In [1]: import numpy as np

In [2]: np.set_printoptions(precision=2, suppress=True, linewidth=140)

In [3]: A = np.load("block19.npy")

In [4]: A
Out[4]: 
array([[  3.8 , -11.64,  11.66,   2.48,   2.84,  -9.99],
       [ -1.04,  -5.06,  14.06,  -4.79,  -6.56, -10.47],
       [  4.07,  -8.35,   4.19,   6.02,  -0.89, -16.09],
       [  4.45,   8.92,  -0.05,  -7.7 , -15.33,   2.51],
       [  4.43,  -6.25,  -1.66,   7.61,   4.02, -16.26],
       [-10.52,  -3.82,  -4.58,   3.4 , -12.5 ,   9.27],
       [ -5.78,  -8.14, -13.84,   3.11,  -9.91,   1.  ],
       [ -7.19,   8.35,  -2.56,  11.67,  -9.74,   6.39],
       [-13.06,   4.75,   3.69, -12.44,  -3.79,   4.92],
       [  5.54,  -5.13, -16.  ,   4.55,   2.42,  -7.78]])

In [5]: x0 = np.array([-3, -2, -2, -3, 3, 2])

In [6]: y = A @ x0

In [7]: y
Out[7]: array([-30.34, -41.13, -56.8 , -48.96, -40.76,  19.2 ,  24.24, -41.46,  58.09,   3.69])

In [8]: np.linalg.solve(A.T @ A, A.T @ y)
Out[8]: array([-3., -2., -2., -3.,  3.,  2.])

In [9]: np.linalg.lstsq(A, y)[0]
Out[9]: array([-3., -2., -2., -3.,  3.,  2.])

In [10]: rng = np.random.default_rng(937040)

In [11]: y = y + 0.1 * rng.normal(size=10)

In [12]: y
Out[12]: array([-30.38, -41.06, -56.91, -49.02, -40.8 ,  19.13,  24.3 , -41.44,  58.12,   3.79])

In [13]: coef, *_ = np.linalg.lstsq(A, y)

In [14]: [round(float(np.linalg.norm(np.linalg.solve(A.T @ A + lam * np.eye(6), A.T @ y))), 2) for lam in (0, 1, 10, 100)]
Out[14]: [6.25, 6.23, 6.06, 4.8]

In [15]: data = np.triu(rng.random((5, 5)) < 0.5, 1).astype(int)

In [16]: data = data + data.T

In [17]: data
Out[17]: 
array([[0, 0, 0, 1, 0],
       [0, 0, 0, 1, 0],
       [0, 0, 0, 1, 0],
       [1, 1, 1, 0, 1],
       [0, 0, 0, 1, 0]])

In [18]: r = np.linalg.matrix_rank(data)

In [19]: r
Out[19]: np.int64(2)

In [20]: null = np.linalg.svd(data)[2][r:].T

In [21]: [int(np.linalg.matrix_rank(data[:, :j + 1])) for j in range(5)]
Out[21]: [1, 1, 1, 2, 2]

In [22]: null @ null.T
Out[22]: 
array([[ 0.75, -0.25, -0.25,  0.  , -0.25],
       [-0.25,  0.75, -0.25,  0.  , -0.25],
       [-0.25, -0.25,  0.75,  0.  , -0.25],
       [ 0.  ,  0.  ,  0.  ,  0.  ,  0.  ],
       [-0.25, -0.25, -0.25,  0.  ,  0.75]])

In [23]: np.linalg.matrix_rank(data.T @ data), np.linalg.matrix_rank(data @ data.T)
Out[23]: (np.int64(2), np.int64(2))

In [24]: np.round(data @ null, 2) + 0
Out[24]: 
array([[0., 0., 0.],
       [0., 0., 0.],
       [0., 0., 0.],
       [0., 0., 0.],
       [0., 0., 0.]])

In [25]: np.round(np.poly(data), 2) + 0
Out[25]: array([ 1.,  0., -4.,  0.,  0.,  0.])

In [26]: round(float(np.linalg.det(data.T)), 2)
Out[26]: 0.0

In [27]: U, sv, Vt = np.linalg.svd(data)

In [28]: evecs = Vt[:(sv > 1e-8).sum()]

In [29]: x0 = data[0] + 3 * data[1] + rng.integers(2) * np.eye(5)[3]

In [30]: x0
Out[30]: array([0., 0., 0., 4., 0.])

In [31]: np.allclose(evecs.T @ evecs @ x0, x0)
Out[31]: True

In [32]: np.round(np.linalg.norm(x0 - evecs.T @ evecs @ x0), 2)
Out[32]: np.float64(0.0)

In [33]: np.linalg.matrix_rank(np.vstack([data, x0]))
Out[33]: np.int64(2)
